In [1]: import numpy as np

In [2]: from numpy import linalg as LA

In [3]: np.set_printoptions(precision=2, suppress=True, linewidth=200, floatmode="fixed")

In [4]: mat = np.tril(np.array([[-2, 2, 3, -1, 0, -1, 0, 0, 0, 2, 1, -3],
   ...:     [1, 3, -1, -3, 1, 1, -3, 3, -2, 0, 2, 0],
   ...:     [2, 2, -1, -3, 0, 0, 0, -1, 3, -2, -2, 2],
   ...:     [1, -3, -1, 3, 1, -3, -1, 1, 0, -2, -2, 2],
   ...:     [3, -3, 1, 3, -3, 1, -1, -1, -3, 0, -2, 2],
   ...:     [-2, 3, 3, -2, 1, -2, -1, 1, 1, 2, 1, 2],
   ...:     [2, 0, 0, -2, 2, 2, -2, 1, 0, 2, -1, 3],
   ...:     [-2, 1, 1, 0, -3, 2, -3, -2, -1, 3, 3, -1],
   ...:     [-1, 1, -3, 0, -2, 1, -1, 0, -1, 3, -3, 3],
   ...:     [-2, 0, 2, -1, 2, 1, -3, 0, -3, -2, -1, 1],
   ...:     [0, -3, 1, 0, 3, 1, 3, 2, 0, 2, -2, 2],
   ...:     [3, -1, 0, 1, -1, 0, 2, 1, -1, -1, 2, 0]]), -1) + np.eye(12, dtype=int)

In [5]: mat
Out[5]: 
array([[ 1,  0,  0,  0,  0,  0,  0,  0,  0,  0,  0,  0],
       [ 1,  1,  0,  0,  0,  0,  0,  0,  0,  0,  0,  0],
       [ 2,  2,  1,  0,  0,  0,  0,  0,  0,  0,  0,  0],
       [ 1, -3, -1,  1,  0,  0,  0,  0,  0,  0,  0,  0],
       [ 3, -3,  1,  3,  1,  0,  0,  0,  0,  0,  0,  0],
       [-2,  3,  3, -2,  1,  1,  0,  0,  0,  0,  0,  0],
       [ 2,  0,  0, -2,  2,  2,  1,  0,  0,  0,  0,  0],
       [-2,  1,  1,  0, -3,  2, -3,  1,  0,  0,  0,  0],
       [-1,  1, -3,  0, -2,  1, -1,  0,  1,  0,  0,  0],
       [-2,  0,  2, -1,  2,  1, -3,  0, -3,  1,  0,  0],
       [ 0, -3,  1,  0,  3,  1,  3,  2,  0,  2,  1,  0],
       [ 3, -1,  0,  1, -1,  0,  2,  1, -1, -1,  2,  1]])

In [6]: U, sv, Vh = LA.svd(mat)

In [7]: sv.round(2) + 0
Out[7]: array([9.61, 7.46, 5.63, 4.79, 3.87, 3.41, 2.69, 1.63, 0.92, 0.16, 0.04, 0.00])

In [8]: np.argmax(sv[:-1] / (sv[1:] + 1e-6)) + 1
Out[8]: np.int64(11)

In [9]: Y = U[:, :11] @ np.diag(sv[:11]) @ Vh[:11]

In [10]: LA.matrix_rank(mat, rtol=0.05)
Out[10]: np.int64(9)

In [11]: round(LA.norm(mat - Y) / LA.norm(mat), 2)
Out[11]: np.float64(0.0)

In [12]: round(np.abs(mat - Y).max(), 2)
Out[12]: np.float64(0.0)

In [13]: LA.matrix_rank(Y)
Out[13]: np.int64(11)

In [14]: M = np.loadtxt("arr.csv", delimiter=",")

In [15]: M
Out[15]: 
array([[0.17, 0.00, 0.17, 0.17, 0.00, 0.17, 0.17, 0.17, 0.00, 0.00],
       [0.00, 1.00, 0.00, 0.00, 0.00, 0.00, 0.00, 0.00, 0.00, 0.00],
       [0.00, 0.00, 0.50, 0.00, 0.00, 0.00, 0.50, 0.00, 0.00, 0.00],
       [0.00, 0.00, 0.14, 0.29, 0.00, 0.14, 0.14, 0.14, 0.14, 0.00],
       [0.00, 0.00, 0.00, 0.00, 0.33, 0.33, 0.33, 0.00, 0.00, 0.00],
       [0.14, 0.14, 0.00, 0.14, 0.14, 0.14, 0.14, 0.00, 0.00, 0.14],
       [0.00, 0.25, 0.25, 0.00, 0.00, 0.00, 0.25, 0.25, 0.00, 0.00],
       [0.00, 0.00, 0.00, 0.33, 0.00, 0.00, 0.00, 0.67, 0.00, 0.00],
       [0.00, 0.33, 0.00, 0.00, 0.00, 0.00, 0.00, 0.33, 0.33, 0.00],
       [0.00, 0.00, 0.00, 0.00, 0.00, 0.00, 0.00, 0.00, 0.00, 1.00]])

In [16]: # rows and columns are dependent

In [17]: np.round(np.sort(np.abs(LA.eigvals(M)))[::-1], 2) + 0
Out[17]: array([1.00, 1.00, 0.93, 0.61, 0.52, 0.30, 0.30, 0.20, 0.10, 0.00])

In [18]: M @ np.ones(10)
Out[18]: array([1.00, 1.00, 1.00, 1.00, 1.00, 1.00, 1.00, 1.00, 1.00, 1.00])

In [19]: M.sum(axis=1)
Out[19]: array([1.00, 1.00, 1.00, 1.00, 1.00, 1.00, 1.00, 1.00, 1.00, 1.00])

In [20]: pr = np.eye(10)[0]

In [21]: for _ in range(6):
    ...:     pr = pr @ M
    ...:     print(pr.round(2))
    ...: 
[0.17 0.00 0.17 0.17 0.00 0.17 0.17 0.17 0.00 0.00]
[0.05 0.07 0.18 0.15 0.02 0.08 0.20 0.20 0.02 0.02]
[0.02 0.13 0.17 0.13 0.02 0.05 0.19 0.22 0.03 0.03]
[0.01 0.20 0.15 0.12 0.01 0.04 0.17 0.23 0.03 0.04]
[0.01 0.25 0.14 0.12 0.01 0.03 0.15 0.22 0.03 0.05]
[0.01 0.30 0.12 0.11 0.01 0.03 0.13 0.21 0.03 0.05]

In [22]: rng = np.random.default_rng(426083)

In [23]: Y = M + rng.integers(-2, 3, (10, 9)) @ rng.integers(-2, 3, (9, 10))

In [24]: Y
Out[24]: 
array([[ -1.83,  -3.00, -11.83,  -8.83,  -5.00,  -3.83,  -3.83,   7.17, -10.00,   3.00],
       [ -5.00,   0.00, -12.00,  -8.00,  -7.00,  -1.00,  -4.00,   0.00,  -8.00,   1.00],
       [ -1.00,  -5.00,   0.50,   8.00,   7.00,  -3.00,  -0.50,   1.00,  -2.00,   5.00],
       [  1.00,   0.00,  -8.86, -12.71,  -4.00,   6.14,  -1.86,   7.14,  -4.86,   9.00],
       [ 14.00,  -2.00,  -2.00,   6.00,  11.33, -10.67,  -1.67,  -1.00,  -3.00,  -6.00],
       [ -1.86,   9.14,   5.00,   2.14,   5.14,   3.14,   7.14,   4.00,  -4.00,  10.14],
       [  1.00,   7.25,   0.25,  -3.00,  -3.00,   4.00,  10.25,  11.25,  -2.00,   9.00],
       [  2.00,  -4.00,  -3.00,  -7.67,  -7.00,   0.00,  -7.00,  -0.33,   1.00,  -4.00],
       [ 14.00,  -1.67,  -2.00,   4.00,   3.00, -10.00,   0.00,   3.33,   3.33,  -7.00],
       [  0.00,   5.00,   0.00,  -1.00,  -2.00,  11.00,   8.00,   0.00,  -1.00,  10.00]])

In [25]: np.abs(Y - M).sum(axis=1)
Out[25]: array([59.00, 47.00, 33.00, 56.00, 58.00, 51.00, 50.00, 37.00, 48.00, 37.00])

In [26]: Y - M
Out[26]: 
array([[ -2.00,  -3.00, -12.00,  -9.00,  -5.00,  -4.00,  -4.00,   7.00, -10.00,   3.00],
       [ -5.00,  -1.00, -12.00,  -8.00,  -7.00,  -1.00,  -4.00,   0.00,  -8.00,   1.00],
       [ -1.00,  -5.00,   0.00,   8.00,   7.00,  -3.00,  -1.00,   1.00,  -2.00,   5.00],
       [  1.00,   0.00,  -9.00, -13.00,  -4.00,   6.00,  -2.00,   7.00,  -5.00,   9.00],
       [ 14.00,  -2.00,  -2.00,   6.00,  11.00, -11.00,  -2.00,  -1.00,  -3.00,  -6.00],
       [ -2.00,   9.00,   5.00,   2.00,   5.00,   3.00,   7.00,   4.00,  -4.00,  10.00],
       [  1.00,   7.00,   0.00,  -3.00,  -3.00,   4.00,  10.00,  11.00,  -2.00,   9.00],
       [  2.00,  -4.00,  -3.00,  -8.00,  -7.00,   0.00,  -7.00,  -1.00,   1.00,  -4.00],
       [ 14.00,  -2.00,  -2.00,   4.00,   3.00, -10.00,   0.00,   3.00,   3.00,  -7.00],
       [  0.00,   5.00,   0.00,  -1.00,  -2.00,  11.00,   8.00,   0.00,  -1.00,   9.00]])

In [27]: np.round(LA.svd(M, compute_uv=False), 2) + 0
Out[27]: array([1.16, 1.01, 0.96, 0.80, 0.54, 0.34, 0.29, 0.17, 0.09, 0.00])

In [28]: LA.matrix_rank(M)
Out[28]: np.int64(9)

In [29]: M.shape
Out[29]: (10, 10)

In [30]: np.abs(M).max()
Out[30]: np.float64(1.0)

In [31]: M.sum(axis=1)
Out[31]: array([1.00, 1.00, 1.00, 1.00, 1.00, 1.00, 1.00, 1.00, 1.00, 1.00])

In [32]: round(float(np.trace(LA.pinv(M) @ M)), 2)
Out[32]: 9.0

In [33]: def softmax(z):
    ...:     e = np.exp(z - z.max(axis=-1, keepdims=True))
    ...:     return e / e.sum(axis=-1, keepdims=True)
    ...: 

In [34]: softmax(M[5])
Out[34]: array([0.10, 0.10, 0.09, 0.10, 0.10, 0.10, 0.10, 0.09, 0.09, 0.10])

In [35]: softmax(M[5] + 5)
Out[35]: array([0.10, 0.10, 0.09, 0.10, 0.10, 0.10, 0.10, 0.09, 0.09, 0.10])

In [36]: scores = M @ M.T / np.sqrt(10)

In [37]: softmax(scores + np.triu(np.full(scores.shape, -np.inf), 1))
Out[37]: 
array([[1.00, 0.00, 0.00, 0.00, 0.00, 0.00, 0.00, 0.00, 0.00, 0.00],
       [0.42, 0.58, 0.00, 0.00, 0.00, 0.00, 0.00, 0.00, 0.00, 0.00],
       [0.33, 0.31, 0.36, 0.00, 0.00, 0.00, 0.00, 0.00, 0.00, 0.00],
       [0.25, 0.24, 0.25, 0.26, 0.00, 0.00, 0.00, 0.00, 0.00, 0.00],
       [0.20, 0.19, 0.20, 0.20, 0.21, 0.00, 0.00, 0.00, 0.00, 0.00],
       [0.17, 0.17, 0.16, 0.17, 0.17, 0.17, 0.00, 0.00, 0.00, 0.00],
       [0.14, 0.15, 0.15, 0.14, 0.14, 0.14, 0.15, 0.00, 0.00, 0.00],
       [0.13, 0.12, 0.12, 0.13, 0.12, 0.12, 0.13, 0.14, 0.00, 0.00],
       [0.11, 0.12, 0.11, 0.11, 0.11, 0.11, 0.11, 0.11, 0.12, 0.00],
       [0.10, 0.10, 0.10, 0.10, 0.10, 0.10, 0.10, 0.10, 0.10, 0.13]])

In [38]: softmax(scores).round(6).argmax(axis=1)
Out[38]: array([0, 1, 2, 7, 4, 1, 1, 7, 1, 9])
